>>> import numpy as np
>>> import numpy.linalg as la
>>> np.set_printoptions(precision=2, suppress=True, linewidth=160)
>>> M = np.load("x.npy")
>>> print(M)
[[ 1.    0.    0.    0.    0.    0.    0.    0.    0.    0.    0.  ]
 [ 0.    1.    0.    0.    0.    0.    0.    0.    0.    0.    0.  ]
 [ 0.    0.    1.    0.    0.    0.    0.    0.    0.    0.    0.  ]
 [ 0.    0.    0.    1.    0.    0.    0.    0.    0.    0.    0.  ]
 [ 0.    0.    0.    0.    1.    0.    0.    0.    0.    0.    0.  ]
 [ 0.    0.    0.    0.    0.    1.    0.    0.    0.    0.    0.  ]
 [ 0.    0.    0.    0.    0.    0.    1.    0.    0.    0.    0.  ]
 [ 0.    0.    0.    0.    0.    0.    0.    1.    0.    0.    0.  ]
 [ 0.    0.    0.    0.    0.    0.    0.    0.    1.    0.    0.  ]
 [ 0.    0.    0.    0.    0.    0.    0.    0.    0.    0.87 -0.5 ]
 [ 0.    0.    0.    0.    0.    0.    0.    0.    0.    0.5   0.87]]
>>> print(M @ M)
[[ 1.    0.    0.    0.    0.    0.    0.    0.    0.    0.    0.  ]
 [ 0.    1.    0.    0.    0.    0.    0.    0.    0.    0.    0.  ]
 [ 0.    0.    1.    0.    0.    0.    0.    0.    0.    0.    0.  ]
 [ 0.    0.    0.    1.    0.    0.    0.    0.    0.    0.    0.  ]
 [ 0.    0.    0.    0.    1.    0.    0.    0.    0.    0.    0.  ]
 [ 0.    0.    0.    0.    0.    1.    0.    0.    0.    0.    0.  ]
 [ 0.    0.    0.    0.    0.    0.    1.    0.    0.    0.    0.  ]
 [ 0.    0.    0.    0.    0.    0.    0.    1.    0.    0.    0.  ]
 [ 0.    0.    0.    0.    0.    0.    0.    0.    1.    0.    0.  ]
 [ 0.    0.    0.    0.    0.    0.    0.    0.    0.    0.5  -0.87]
 [ 0.    0.    0.    0.    0.    0.    0.    0.    0.    0.87  0.5 ]]
>>> print((M != 0).astype(int))
[[1 0 0 0 0 0 0 0 0 0 0]
 [0 1 0 0 0 0 0 0 0 0 0]
 [0 0 1 0 0 0 0 0 0 0 0]
 [0 0 0 1 0 0 0 0 0 0 0]
 [0 0 0 0 1 0 0 0 0 0 0]
 [0 0 0 0 0 1 0 0 0 0 0]
 [0 0 0 0 0 0 1 0 0 0 0]
 [0 0 0 0 0 0 0 1 0 0 0]
 [0 0 0 0 0 0 0 0 1 0 0]
 [0 0 0 0 0 0 0 0 0 1 1]
 [0 0 0 0 0 0 0 0 0 1 1]]
>>> print(np.round(la.det(M), 2))
1.0
